$ ipython --no-banner

In [1]: import numpy as np

In [2]: np.set_printoptions(precision=1, suppress=True, linewidth=100)

In [3]: rnd = lambda a: np.round(a, 1) + 0

In [4]: M = np.load("run14.npy")

In [5]: M
Out[5]: 
array([[ 1.9, -0.9,  0. ,  0.8,  0.6, -4.4,  0.3,  0.3],
       [ 2. ,  2.5, -0.2,  2.5,  0.7,  0.6, -2.3, -1.5],
       [-0.9, -1.5,  0.7, -2.8, -1.3, -1.1,  3.2,  0.8],
       [-1.2,  0.1,  2.1,  3.1,  0.8, -2.4, -0.9, -1.5],
       [ 2.5, -1.5,  2.1,  0.5, -1.7,  0.1,  1. , -2.9],
       [ 2.8,  1.5,  0.3,  1.5, -1.9,  1.7, -0.1,  2.5],
       [-1.8,  2.6, -0.1, -0.1,  0.8, -2.7, -2.6,  0.6],
       [-2.2,  0.1,  1. ,  2.7,  1.5, -2.5, -1.5,  1. ],
       [-1.5, -2.1, -1.8, -0.2, -0.6,  2.7,  2.3, -1.5],
       [ 0.5, -2.8, -2. ,  1.2, -0.8,  1.8, -0.3, -2.8],
       [ 1.1, -0.7,  1.3,  2.8, -0.5,  1.6, -2.3,  2.3],
       [-0.8, -0.8, -3.6,  0. , -1.8,  0.9, -2.3, -1.3],
       [-2. ,  1. ,  0.5,  2.6,  0.1,  0. ,  2.2, -2.9],
       [ 3. , -0.2, -0.2, -1.2, -1.6,  0.7, -2.7, -2. ],
       [ 0. ,  3.2, -1.7, -0.7,  0.1,  1.7,  2.1,  2. ],
       [ 0.8, -3.2,  1.2,  0.5, -1.7,  1.8, -2.3, -1.1]])

In [6]: cen = M - M.mean(axis=0)

In [7]: V = np.linalg.svd(cen)[2][:6]

In [8]: out = cen - cen @ V.T @ V

In [9]: rnd(out.std(axis=0))
Out[9]: array([0.4, 0.3, 0.6, 0.4, 0.5, 0.3, 0.2, 0.2])

In [10]: rnd(np.diag(V.T @ V))
Out[10]: array([0.8, 0.9, 0.6, 0.7, 0.2, 0.9, 0.9, 1. ])

In [11]: rnd(np.linalg.norm(out) / np.linalg.norm(cen))
Out[11]: np.float64(0.2)
